$ python3 -q
>>> import numpy as np
>>> np.set_printoptions(precision=2, suppress=True, linewidth=100, legacy="1.25")
>>> tidy = lambda a: np.round(a, 2) + 0
>>> out = np.array([[5, 8], [-8, 5], [-7, -2]])
>>> F = np.tile(out, (2, 3))
>>> F
array([[ 5,  8,  5,  8,  5,  8],
       [-8,  5, -8,  5, -8,  5],
       [-7, -2, -7, -2, -7, -2],
       [ 5,  8,  5,  8,  5,  8],
       [-8,  5, -8,  5, -8,  5],
       [-7, -2, -7, -2, -7, -2]])
>>> rank = np.linalg.matrix_rank(F)
>>> rank
2
>>> null = np.linalg.svd(F)[2][rank:].T
>>> np.linalg.matrix_rank(F.T @ F), np.linalg.matrix_rank(F @ F.T)
(2, 2)
>>> np.allclose(F @ null, 0)
True
>>> [int(np.linalg.matrix_rank(np.delete(F, i, axis=0))) for i in range(6)]
[2, 2, 2, 2, 2, 2]
>>> [int(np.linalg.matrix_rank(F[:i])) for i in range(1, len(F) + 1)]
[1, 2, 2, 2, 2, 2]
>>> tidy(null @ null.T)
array([[ 0.67,  0.  , -0.33,  0.  , -0.33,  0.  ],
       [ 0.  ,  0.67,  0.  , -0.33,  0.  , -0.33],
       [-0.33,  0.  ,  0.67,  0.  , -0.33,  0.  ],
       [ 0.  , -0.33,  0.  ,  0.67,  0.  , -0.33],
       [-0.33,  0.  , -0.33,  0.  ,  0.67,  0.  ],
       [ 0.  , -0.33,  0.  , -0.33,  0.  ,  0.67]])
>>> [int(np.linalg.matrix_rank(F[:, :j + 1])) for j in range(6)]
[1, 2, 2, 2, 2, 2]
>>> tidy(F @ null)
array([[0., 0., 0., 0.],
       [0., 0., 0., 0.],
       [0., 0., 0., 0.],
       [0., 0., 0., 0.],
       [0., 0., 0., 0.],
       [0., 0., 0., 0.]])
>>> left, sv, VT = np.linalg.svd(F)
>>> evecs = VT[:(sv > 1e-8).sum()]
>>> rng = np.random.default_rng(4512)
>>> x = F[5] + -1 * F[2] + rng.integers(2) * np.eye(6)[0]
>>> x
array([0., 0., 0., 0., 0., 0.])
>>> np.allclose(evecs.T @ evecs @ x, x)
True
>>> tidy(evecs.T @ evecs)
array([[0.33, 0.  , 0.33, 0.  , 0.33, 0.  ],
       [0.  , 0.33, 0.  , 0.33, 0.  , 0.33],
       [0.33, 0.  , 0.33, 0.  , 0.33, 0.  ],
       [0.  , 0.33, 0.  , 0.33, 0.  , 0.33],
       [0.33, 0.  , 0.33, 0.  , 0.33, 0.  ],
       [0.  , 0.33, 0.  , 0.33, 0.  , 0.33]])
>>> np.linalg.matrix_rank(np.vstack([F, x]))
2
>>> left, sv, VT = np.linalg.svd(F)
>>> tidy(sv)
array([29.19, 23.11,  0.  ,  0.  ,  0.  ,  0.  ])
>>> np.argmax(sv[:-1] / (sv[1:] + 1e-6)) + 1
2
>>> out = left[:, :2] @ np.diag(sv[:2]) @ VT[:2]
>>> tidy(np.abs(F - out).max())
0.0
>>> tidy(out)
array([[ 5.,  8.,  5.,  8.,  5.,  8.],
       [-8.,  5., -8.,  5., -8.,  5.],
       [-7., -2., -7., -2., -7., -2.],
       [ 5.,  8.,  5.,  8.,  5.,  8.],
       [-8.,  5., -8.,  5., -8.,  5.],
       [-7., -2., -7., -2., -7., -2.]])
>>> np.linalg.matrix_rank(out)
2
